$ python -q
>>> import numpy as np
>>> import numpy.linalg as la
>>> np.set_printoptions(precision=1, suppress=True, linewidth=120, legacy="1.25")
>>> other = np.array([[3, 1, 6], [4, 0, 7], [3, 6, 9], [8, 0, 1]])
>>> F = other.T @ other
>>> print(F)
[[ 98  21  81]
 [ 21  37  60]
 [ 81  60 167]]
>>> # symmetric
>>> r0, g = F[1], F[0]
>>> print(r0 @ r0)
5410
>>> pr = (r0 @ g) / (r0 @ r0) * r0
>>> print(np.outer(r0, g))
[[2058  441 1701]
 [3626  777 2997]
 [5880 1260 4860]]
>>> print(pr)
[29.9 52.6 85.3]
>>> Lm = la.cholesky(F)
>>> print(Lm)
[[9.9 0.  0. ]
 [2.1 5.7 0. ]
 [8.2 7.5 6.6]]
>>> print(round(float(np.prod(np.diag(Lm)) ** 2), 1), round(float(la.det(F)), 1))
140458.0 140458.0
>>> print(np.diag(Lm) ** 2)
[98.  32.5 44.1]
>>> rng = np.random.default_rng(2063)
>>> M = np.array([[8, 4, 0], [4, 3, 9], [7, 3, 7]]) * (rng.random((3, 3)) < 0.3)
>>> print(M)
[[0 4 0]
 [4 0 0]
 [0 3 0]]
>>> # null space of dimension 1
>>> print([round(float(x), 1) for x in la.svd(M, compute_uv=False)[:3]])
[5.0, 4.0, 0.0]
>>> print(la.matrix_rank(M, rtol=0.1))
2
>>> print(np.argsort(-la.norm(M, axis=0).round(6), kind="stable")[:3])
[1 0 2]
>>> print(M.T @ M)
[[16  0  0]
 [ 0 25  0]
 [ 0  0  0]]
>>> th = np.deg2rad(72)
>>> m1 = np.eye(3)
>>> m1[np.ix_([2, 0], [2, 0])] = [[np.cos(th), -np.sin(th)], [np.sin(th), np.cos(th)]]
>>> print(m1)
[[ 0.3  0.   1. ]
 [ 0.   1.   0. ]
 [-1.   0.   0.3]]
>>> # columns are unit length and at right angles
>>> vec = np.array([1, -1, -2])
>>> h1 = np.maximum(m1 @ vec, 0)
>>> print(np.flatnonzero(h1 > 1e-9))
[]
>>> print(np.maximum(m1 @ vec, 0) - np.maximum(-m1 @ vec, 0))
[-1.6 -1.  -1.6]
>>> print(np.tanh(m1 @ vec))
[-0.9 -0.8 -0.9]
>>> print(m1.T @ h1)
[0. 0. 0.]
>>> print(m1 * (h1 > 1e-9)[:, None])
[[ 0.  0.  0.]
 [ 0.  0.  0.]
 [-0.  0.  0.]]
>>> print(np.maximum(m1 @ (3 * vec), 0))
[0. 0. 0.]
>>> U, s, Vh = la.svd(m1, full_matrices=False)
>>> print(np.round(U.T @ m1 @ Vh.T, 1) + 0)
[[1. 0. 0.]
 [0. 1. 0.]
 [0. 0. 1.]]
>>> print(np.round(np.sqrt((s ** 2).sum()), 1), np.round(la.norm(m1), 1))
1.7 1.7
>>> print(np.allclose(U * s @ Vh, m1))
True
>>> print(Vh @ Vh.T)
[[1. 0. 0.]
 [0. 1. 0.]
 [0. 0. 1.]]
>>> print(s / s[0])
[1. 1. 1.]
>>> print(U.shape, s.shape, Vh.shape)
(3, 3) (3,) (3, 3)
>>> print(np.round(U.T @ U, 1) + 0)
[[1. 0. 0.]
 [0. 1. 0.]
 [0. 0. 1.]]
>>> print(round(la.det(m1), 1))
1.0
>>> print((m1 != 0).astype(int))
[[1 0 1]
 [0 1 0]
 [1 0 1]]
>>> print(np.flatnonzero(la.matrix_power((m1 != 0) + (m1.T != 0) + np.eye(3), 3)[1]))
[1]
>>> print(np.sort(la.eigvals(m1).real))
[0.3 0.3 1. ]
>>> print(m1 @ m1)
[[-0.8  0.   0.6]
 [ 0.   1.   0. ]
 [-0.6  0.  -0.8]]
>>> A = np.load("layer4.npy")
>>> print(A)
[[-3 -2 -1]
 [ 0  1  2]
 [ 3  4  5]
 [ 6  7  8]]
>>> print(np.unique(A.round(6), axis=0).shape)
(4, 3)
>>> print(round(float(np.trace(la.pinv(A) @ A)), 1))
2.0
>>> print(np.abs(np.diag(la.qr(A)[1])) > 1e-9)
[ True  True False]
>>> U, s, Vh = la.svd(A)
>>> V = Vh[:(s > 1e-8).sum()]
>>> vec = A[0] + -3 * A[1] + rng.integers(2) * np.eye(3)[2]
>>> print(vec)
[-3. -5. -6.]
>>> print(la.matrix_rank(np.vstack([A, vec])))
3
>>> print(V.T @ V)
[[ 0.8  0.3 -0.2]
 [ 0.3  0.3  0.3]
 [-0.2  0.3  0.8]]
>>> print(round(float(la.norm(A, 2) / la.norm(A)), 1))
1.0
>>> feats = np.load("m.npy")
>>> print(feats)
[[1.  0.7 0.5]
 [0.7 1.  0.7]
 [0.5 0.7 1. ]]
>>> # equal to its transpose
>>> w, V = la.eigh(feats)
>>> vec = np.array([3, 3, 3])
>>> print(np.abs(feats).sum(axis=1).max(), round(float(np.abs(w).max()), 1))
2.4 2.3
>>> print(V * np.sqrt(w) @ V.T)
[[0.9 0.4 0.2]
 [0.4 0.9 0.4]
 [0.2 0.4 0.9]]
>>> print(la.eigvalsh(feats[1:, 1:]))
[0.3 1.7]
>>> print(round(float(vec @ feats @ vec / (vec @ vec)), 1), round(w[0], 1), np.round(w[-1], 1))
2.3 0.2 2.3
>>> print((np.sign(V[:, -1].round(6)) == np.sign(V[0, -1].round(6))).astype(int))
[1 1 1]
>>> Lm = la.cholesky(feats)
>>> print(Lm)
[[1.  0.  0. ]
 [0.7 0.7 0. ]
 [0.5 0.5 0.7]]
>>> print(Lm @ Lm.T)
[[1.  0.7 0.5]
 [0.7 1.  0.7]
 [0.5 0.7 1. ]]
>>> print(round(np.prod(np.diag(Lm)) ** 2, 1), round(la.det(feats), 1))
0.3 0.3
>>> r0, g = feats[2], feats[1]
>>> print(round(r0 @ r0, 1))
1.7
>>> pr = (r0 @ g) / (r0 @ r0) * r0
>>> print(round((g - pr) @ r0, 1))
0.0
>>> print(la.matrix_rank(np.outer(r0, g)))
1
>>> print(g - pr)
[ 0.2  0.3 -0.3]
>>> O = feats.astype(float).copy()
>>> for j in range(3):
...     O[:, j] -= O[:, :j] @ (O[:, :j].T @ O[:, j])
...     O[:, j] /= la.norm(O[:, j])
... 
>>> print(np.round(O.T @ feats, 1) + 0)
[[1.3 1.3 1.1]
 [0.  0.5 0.5]
 [0.  0.  0.4]]
>>> print(np.round(O.T @ O, 1) + 0)
[[1. 0. 0.]
 [0. 1. 0.]
 [0. 0. 1.]]
>>> r0 = np.array([0, 1, 2])
>>> other = feats + np.outer(r0, np.eye(3)[1])
>>> print(la.matrix_rank(la.inv(other) - la.inv(feats), tol=1e-8))
1
>>> print(other)
[[1.  0.7 0.5]
 [0.7 2.  0.7]
 [0.5 2.7 1. ]]
>>> other = np.array([[2, 3, 4, 0], [5, 3, -4, -4], [4, -2, -4, 5], [0, 5, -3, 0]])
>>> W0 = np.triu(other)
>>> print(W0)
[[ 2  3  4  0]
 [ 0  3 -4 -4]
 [ 0  0 -4  5]
 [ 0  0  0  0]]
>>> P = np.triu(np.array([[0, 2, -2, 1], [-3, 1, -3, 3], [-1, 1, -2, -1], [-2, 3, -1, 2]]), 1) + np.eye(4)
>>> other = P @ W0 @ la.inv(P)
>>> print(np.round(la.det(other), 1))
0.0
>>> print(np.trace(other), np.trace(W0))
1.0 1
>>> print(np.poly(other))
[  1.  -1. -14.  24.   0.]
>>> print(la.matrix_rank(other))
3
>>> print(np.sort(np.abs(la.eigvals(W0))))
[0. 2. 3. 4.]
>>> print((W0 - W0.T) / 2)
[[ 0.   1.5  2.   0. ]
 [-1.5  0.  -2.  -2. ]
 [-2.   2.   0.   2.5]
 [ 0.   2.  -2.5  0. ]]
>>> print(W0 @ W0)
[[  4  15 -20   8]
 [  0   9   4 -32]
 [  0   0  16 -20]
 [  0   0   0   0]]
>>> print(la.matrix_power(W0, 3))
[[   8   57   36 -160]
 [   0   27  -52  -16]
 [   0    0  -64   80]
 [   0    0    0    0]]
>>> print(round(np.trace(la.pinv(W0) @ W0), 1))
3.0
>>> print(np.allclose(W0[:-1].T @ la.lstsq(W0[:-1].T, W0[-1])[0], W0[-1]))
True
>>> print(np.round(W0 @ la.pinv(W0) @ W0, 1) + 0)
[[ 2.  3.  4.  0.]
 [ 0.  3. -4. -4.]
 [ 0.  0. -4.  5.]
 [ 0.  0.  0.  0.]]
>>> print(np.abs(np.diag(la.qr(W0)[1])) > 1e-9)
[ True  True  True False]
>>> print(la.lstsq(W0[:-1].T, W0[-1])[2])
3
>>> print(np.unique(W0.round(6), axis=0).shape)
(4, 4)
>>> J = np.load("case4.npy")
>>> print(J)
[[2 2 2]
 [2 4 4]
 [2 4 6]]
>>> # equal to its transpose
>>> w, V = la.eig(J)
>>> print(np.sort(la.eigvals(la.inv(J))))
[0.1 0.8 1.6]
>>> print(np.sort(la.eigvals(J.T)))
[ 0.6  1.3 10.1]
>>> print(np.round(np.prod(w), 1))
8.0
>>> other = J / np.sqrt((J ** 2).mean(axis=1, keepdims=True))
>>> print(la.matrix_rank(J - J.mean(axis=1, keepdims=True)))
2
>>> print(la.norm(other, axis=1))
[1.7 1.7 1.7]
>>> print(la.matrix_rank(other) == la.matrix_rank(J))
True
>>> print(other[0])
[1. 1. 1.]
>>> other = np.array([[-1, 0], [-2, 3], [0, 0]])
>>> print(np.einsum("ik,kj->ji", J, other))
[[ -6 -10 -10]
 [  6  12  12]]
>>> print(np.vstack([J, other.T]).shape)
(5, 3)
>>> print(la.matrix_rank(np.vstack([J, other.T])))
3
>>> print(np.einsum("ij->j", J))
[ 6 10 12]
>>> print(la.matrix_rank(J @ other))
2
>>> print(np.einsum("ij,ij->i", J, J))
[12 36 56]
>>> X = np.loadtxt("mat.csv", delimiter=",")
>>> print(X)
[[-1.   0.7  1. ]
 [ 2.6 -1.9 -2.6]
 [-3.9  2.4  3.9]
 [-1.7  1.2  1.7]
 [-1.   0.7  1.1]
 [-0.8  0.4  0.8]
 [ 1.6 -1.  -1.5]
 [ 3.5 -2.4 -3.6]
 [-8.1  5.5  8.2]
 [ 2.9 -2.1 -3. ]
 [ 4.2 -2.9 -3.8]
 [ 0.  -0.2 -0.3]
 [-0.6  0.7  0.7]
 [ 3.8 -2.6 -3.9]]
>>> r0 = np.array([3, 1, 0])
>>> print(np.polyval(r0, X[1]))
[22.9  8.9 17.7]
>>> print(np.convolve(X[1], r0))
[ 7.8 -3.1 -9.7 -2.6  0. ]
>>> print(np.round(np.correlate(X[1], X[11], "full"), 1) + 0)
[-0.8  0.   1.2  0.5  0. ]
>>> print(np.einsum("ij,ji->", J, J))
104
>>> other = np.c_[X[:, :2] @ np.array([[1, 4], [2, -5]]), np.array([2, -2, -1, 2, 0, -1, 0, 2, -1, 2, 1, -2, -2, -2])]
>>> print(other)
[[  0.4  -7.5   2. ]
 [ -1.2  19.9  -2. ]
 [  0.9 -27.6  -1. ]
 [  0.7 -12.8   2. ]
 [  0.4  -7.5   0. ]
 [  0.   -5.2  -1. ]
 [ -0.4  11.4   0. ]
 [ -1.3  26.    2. ]
 [  2.9 -59.9  -1. ]
 [ -1.3  22.1   2. ]
 [ -1.6  31.3   1. ]
 [ -0.4   1.   -2. ]
 [  0.8  -5.9  -2. ]
 [ -1.4  28.2  -2. ]]
>>> print(np.round(la.lstsq(X, other[:, 0])[0], 1) + 0)
[1. 2. 0.]
>>> print(np.round(la.norm(other - X @ la.lstsq(X, other)[0], axis=0), 1) + 0)
[0.  0.  5.8]
>>> print(la.norm(la.qr(X)[0].T @ other, axis=0) ** 2 / ((other ** 2).sum(axis=0) + 1e-12))
[1.  1.  0.1]
>>> D = la.norm(X[:, None] - X[None], axis=-1)
>>> print(D.shape)
(14, 14)
>>> print(la.matrix_rank(D ** 2))
5
>>> print(D[7].round(6).argsort(kind="stable")[:4])
[ 7 13 10  9]
>>> print(np.flatnonzero(D[7] < D.mean() / 2))
[ 1  7  9 10 13]
>>> print(np.unravel_index(D.round(6).argmax(), D.shape))
(8, 10)
>>> lab = X[:, 2] > np.median(X[:, 2])
>>> r0 = X[lab].mean(axis=0) - X[~lab].mean(axis=0)
>>> print(r0)
[-5.1  3.5  5.2]
>>> print(np.argsort(-np.abs(r0).round(6), kind="stable"))
[2 0 1]
>>> print(lab.astype(int))
[1 0 1 1 1 1 0 0 1 0 0 0 1 0]
